% ipython --no-banner

In [1]: import numpy as np

In [2]: np.set_printoptions(precision=2, suppress=True, linewidth=120)

In [3]: rd = lambda a: np.round(a, 2) + 0

In [4]: data = np.loadtxt("dump.csv", delimiter=",")

In [5]: data
Out[5]: 
array([[0., 0., 0., 0., 1., 0., 0., 0., 0.],
       [0., 0., 0., 1., 0., 0., 1., 1., 0.],
       [0., 0., 0., 1., 0., 1., 0., 0., 1.],
       [0., 1., 1., 0., 1., 0., 0., 0., 0.],
       [1., 0., 0., 1., 0., 0., 1., 1., 0.],
       [0., 0., 1., 0., 0., 0., 1., 0., 0.],
       [0., 1., 0., 0., 1., 1., 0., 1., 0.],
       [0., 1., 0., 0., 1., 0., 1., 0., 0.],
       [0., 0., 1., 0., 0., 0., 0., 0., 0.]])

In [6]: rng = np.random.default_rng(9247)

In [7]: lab = rng.permutation(9)

In [8]: lab
Out[8]: array([2, 5, 6, 8, 4, 3, 7, 0, 1])

In [9]: Y = data[lab][:, lab]

In [10]: Y
Out[10]: 
array([[0., 1., 0., 1., 0., 1., 0., 0., 0.],
       [1., 0., 1., 0., 0., 0., 0., 0., 0.],
       [0., 1., 0., 0., 1., 0., 1., 0., 1.],
       [1., 0., 0., 0., 0., 0., 0., 0., 0.],
       [0., 0., 1., 0., 0., 1., 1., 1., 0.],
       [1., 0., 0., 0., 1., 0., 0., 0., 1.],
       [0., 0., 1., 0., 1., 0., 0., 0., 1.],
       [0., 0., 0., 0., 1., 0., 0., 0., 0.],
       [0., 0., 1., 0., 0., 1., 1., 0., 0.]])

In [11]: rd(np.sort(np.abs(np.linalg.eigvals(Y))))
Out[11]: array([0.  , 0.56, 0.65, 0.82, 1.08, 1.54, 1.87, 2.43, 3.11])

In [12]: rd(np.linalg.det(Y)), rd(np.linalg.det(data[lab]))
Out[12]: (np.float64(0.0), np.float64(0.0))

In [13]: np.diag(Y)
Out[13]: array([0., 0., 0., 0., 0., 0., 0., 0., 0.])

In [14]: np.trace(Y)
Out[14]: np.float64(0.0)

In [15]: t3 = np.stack([data, 2 * data, data[::-1]])

In [16]: np.einsum("bij,cij->bc", t3, t3)
Out[16]: 
array([[24., 48., 10.],
       [48., 96., 20.],
       [10., 20., 24.]])

In [17]: np.linalg.matrix_rank(t3)
Out[17]: array([8, 8, 8])
